% ipython --no-banner

In [1]: import numpy as np

In [2]: np.set_printoptions(suppress=True, linewidth=140)

In [3]: def rd(a):
   ...:     return np.round(a, 2) + 0
   ...: 

In [4]: W0 = np.loadtxt("sample8.csv", delimiter=",")

In [5]: W0
Out[5]: 
array([[-15.,  -5.,   0.,  10.,  -5., -15., -15.,   0.,  15., -10.],
       [  3.,   1.,   0.,  -2.,   1.,   3.,   3.,   0.,  -3.,   2.],
       [  0.,   0.,   0.,   0.,   0.,   0.,   0.,   0.,   0.,   0.],
       [ -6.,  -2.,   0.,   4.,  -2.,  -6.,  -6.,   0.,   6.,  -4.],
       [ 15.,   5.,   0., -10.,   5.,  15.,  15.,   0., -15.,  10.],
       [  6.,   2.,   0.,  -4.,   2.,   6.,   6.,   0.,  -6.,   4.],
       [ 15.,   5.,   0., -10.,   5.,  15.,  15.,   0., -15.,  10.],
       [-12.,  -4.,   0.,   8.,  -4., -12., -12.,   0.,  12.,  -8.]])

In [6]: t3 = np.stack([W0, 2 * W0, W0[::-1]])

In [7]: t3.shape
Out[7]: (3, 8, 10)

In [8]: np.linalg.matrix_rank(t3)
Out[8]: array([1, 1, 1])

In [9]: W = np.array([[0, 0, 2],
   ...:     [1, 2, 3],
   ...:     [0, 1, 3],
   ...:     [2, 3, 2],
   ...:     [2, 1, 2],
   ...:     [0, 0, 3],
   ...:     [1, 0, 2],
   ...:     [1, 2, 3],
   ...:     [1, 1, 1],
   ...:     [1, 1, 2]])

In [10]: b = np.array([2, -1, 3])

In [11]: act = np.maximum(W0 @ W + b, 0)

In [12]: act
Out[12]: 
array([[  0.,  19.,   0.],
       [  3.,   0.,  26.],
       [  2.,   0.,   3.],
       [  0.,   7.,   0.],
       [  7.,   0., 118.],
       [  4.,   0.,  49.],
       [  7.,   0., 118.],
       [  0.,  15.,   0.]])

In [13]: np.linalg.matrix_rank(act)
Out[13]: np.int64(3)

In [14]: W2 = np.array([[0, 0, 3], [1, 0, 0], [1, 1, 3]])

In [15]: print(act @ W2)
[[ 19.   0.   0.]
 [ 26.  26.  87.]
 [  3.   3.  15.]
 [  7.   0.   0.]
 [118. 118. 375.]
 [ 49.  49. 159.]
 [118. 118. 375.]
 [ 15.   0.   0.]]

In [16]: np.linalg.lstsq(W0[:-1].T, W0[-1])[2]
Out[16]: np.int32(1)

In [17]: print(rd(W0 @ np.linalg.pinv(W0) @ W0))
[[-15.  -5.   0.  10.  -5. -15. -15.   0.  15. -10.]
 [  3.   1.   0.  -2.   1.   3.   3.   0.  -3.   2.]
 [  0.   0.   0.   0.   0.   0.   0.   0.   0.   0.]
 [ -6.  -2.   0.   4.  -2.  -6.  -6.   0.   6.  -4.]
 [ 15.   5.   0. -10.   5.  15.  15.   0. -15.  10.]
 [  6.   2.   0.  -4.   2.   6.   6.   0.  -6.   4.]
 [ 15.   5.   0. -10.   5.  15.  15.   0. -15.  10.]
 [-12.  -4.   0.   8.  -4. -12. -12.   0.  12.  -8.]]

In [18]: rd(np.trace(np.linalg.pinv(W0) @ W0))
Out[18]: np.float64(1.0)

In [19]: print(np.linalg.cond(W0) > 100)
True

In [20]: Uu, s, Vt = np.linalg.svd(W0)

In [21]: V = Vt[:(s > 1e-8).sum()]

In [22]: rng = np.random.default_rng(528)

In [23]: x0 = W0[6] + 4 * W0[2] + rng.integers(2) * np.eye(10)[8]

In [24]: x0
Out[24]: array([ 15.,   5.,   0., -10.,   5.,  15.,  15.,   0., -15.,  10.])

In [25]: print(rd(V.T @ V))
[[ 0.2   0.07  0.   -0.13  0.07  0.2   0.2   0.   -0.2   0.13]
 [ 0.07  0.02  0.   -0.04  0.02  0.07  0.07  0.   -0.07  0.04]
 [ 0.    0.    0.    0.    0.    0.    0.    0.    0.    0.  ]
 [-0.13 -0.04  0.    0.09 -0.04 -0.13 -0.13  0.    0.13 -0.09]
 [ 0.07  0.02  0.   -0.04  0.02  0.07  0.07  0.   -0.07  0.04]
 [ 0.2   0.07  0.   -0.13  0.07  0.2   0.2   0.   -0.2   0.13]
 [ 0.2   0.07  0.   -0.13  0.07  0.2   0.2   0.   -0.2   0.13]
 [ 0.    0.    0.    0.    0.    0.    0.    0.    0.    0.  ]
 [-0.2  -0.07  0.    0.13 -0.07 -0.2  -0.2   0.    0.2  -0.13]
 [ 0.13  0.04  0.   -0.09  0.04  0.13  0.13  0.   -0.13  0.09]]

In [26]: rd(np.diag(V.T @ V))
Out[26]: array([0.2 , 0.02, 0.  , 0.09, 0.02, 0.2 , 0.2 , 0.  , 0.2 , 0.09])

In [27]: rd(np.linalg.norm(x0 - V.T @ V @ x0))
Out[27]: np.float64(0.0)

In [28]: arr = (rng.random((4, 4)) < 0.3) + np.eye(4)

In [29]: arr /= arr.sum(axis=1, keepdims=True)

In [30]: rd(arr)
Out[30]: 
array([[0.67, 0.  , 0.33, 0.  ],
       [0.  , 0.5 , 0.  , 0.5 ],
       [0.33, 0.  , 0.33, 0.33],
       [0.  , 0.25, 0.25, 0.5 ]])

In [31]: M2 = arr / np.sqrt((arr ** 2).mean(axis=1, keepdims=True))

In [32]: print(rd(np.linalg.norm(M2, axis=1)))
[2. 2. 2. 2.]

In [33]: rd(arr - arr.mean(axis=1, keepdims=True))
Out[33]: 
array([[ 0.42, -0.25,  0.08, -0.25],
       [-0.25,  0.25, -0.25,  0.25],
       [ 0.08, -0.25,  0.08,  0.08],
       [-0.25,  0.  ,  0.  ,  0.25]])

In [34]: rd(M2[1])
Out[34]: array([0.  , 1.41, 0.  , 1.41])

In [35]: f = np.array([3, -2, -2, 3])

In [36]: M2 = arr + np.outer(f, np.eye(4)[3])

In [37]: rd(M2)
Out[37]: 
array([[ 0.67,  0.  ,  0.33,  3.  ],
       [ 0.  ,  0.5 ,  0.  , -1.5 ],
       [ 0.33,  0.  ,  0.33, -1.67],
       [ 0.  ,  0.25,  0.25,  3.5 ]])

In [38]: rd(np.linalg.det(M2) / np.linalg.det(arr)), rd(1 + np.linalg.solve(arr, f)[3])
Out[38]: (np.float64(-36.0), np.float64(-36.0))

In [39]: np.linalg.matrix_rank(M2 - arr)
Out[39]: np.int64(1)

In [40]: f = np.array([2, 1, 2, 3, 0, 0, -2, 0, -3, -1, 1, 1]) + 0.5

In [41]: F = np.eye(12) - 2 * np.outer(f, f) / (f @ f)

In [42]: print(rd(F))
[[ 0.7  -0.18 -0.3  -0.43 -0.06 -0.06  0.18 -0.06  0.3   0.06 -0.18 -0.18]
 [-0.18  0.89 -0.18 -0.26 -0.04 -0.04  0.11 -0.04  0.18  0.04 -0.11 -0.11]
 [-0.3  -0.18  0.7  -0.43 -0.06 -0.06  0.18 -0.06  0.3   0.06 -0.18 -0.18]
 [-0.43 -0.26 -0.43  0.4  -0.09 -0.09  0.26 -0.09  0.43  0.09 -0.26 -0.26]
 [-0.06 -0.04 -0.06 -0.09  0.99 -0.01  0.04 -0.01  0.06  0.01 -0.04 -0.04]
 [-0.06 -0.04 -0.06 -0.09 -0.01  0.99  0.04 -0.01  0.06  0.01 -0.04 -0.04]
 [ 0.18  0.11  0.18  0.26  0.04  0.04  0.89  0.04 -0.18 -0.04  0.11  0.11]
 [-0.06 -0.04 -0.06 -0.09 -0.01 -0.01  0.04  0.99  0.06  0.01 -0.04 -0.04]
 [ 0.3   0.18  0.3   0.43  0.06  0.06 -0.18  0.06  0.7  -0.06  0.18  0.18]
 [ 0.06  0.04  0.06  0.09  0.01  0.01 -0.04  0.01 -0.06  0.99  0.04  0.04]
 [-0.18 -0.11 -0.18 -0.26 -0.04 -0.04  0.11 -0.04  0.18  0.04  0.89 -0.11]
 [-0.18 -0.11 -0.18 -0.26 -0.04 -0.04  0.11 -0.04  0.18  0.04 -0.11  0.89]]

In [43]: W = np.array([[0, -1, 0, 0, 3],
    ...:     [3, 2, 1, 1, 3],
    ...:     [1, 3, -1, 3, -2],
    ...:     [2, 3, -1, 3, 0],
    ...:     [1, 2, -1, 3, 3],
    ...:     [1, 0, -2, -2, 2],
    ...:     [-3, 3, 0, 2, 1],
    ...:     [-1, -2, -3, 1, -3],
    ...:     [-1, -1, 3, 0, 3],
    ...:     [-1, -2, 2, 0, 3],
    ...:     [-1, -2, -1, -1, 1],
    ...:     [1, -1, 1, 0, -1]])

In [44]: b = np.array([0, 1, 1, 0, -2])

In [45]: act = np.maximum(F @ W + b, 0)

In [46]: (act > 0).astype(int)
Out[46]: 
array([[0, 0, 1, 0, 1],
       [1, 1, 1, 0, 1],
       [0, 1, 1, 1, 0],
       [0, 1, 1, 1, 0],
       [1, 1, 1, 1, 1],
       [1, 1, 0, 0, 1],
       [0, 1, 0, 1, 0],
       [0, 0, 0, 1, 0],
       [1, 1, 1, 1, 1],
       [0, 0, 1, 1, 1],
       [0, 0, 1, 0, 0],
       [0, 0, 1, 0, 0]])

In [47]: np.linalg.matrix_rank(act)
Out[47]: np.int64(5)

In [48]: W2 = np.array([[0, 2], [-2, 1], [0, 3], [-3, -3], [2, 2]])

In [49]: (act @ W2).round(6).argmax(axis=1)
Out[49]: array([1, 1, 1, 1, 1, 1, 1, 0, 1, 1, 1, 1])
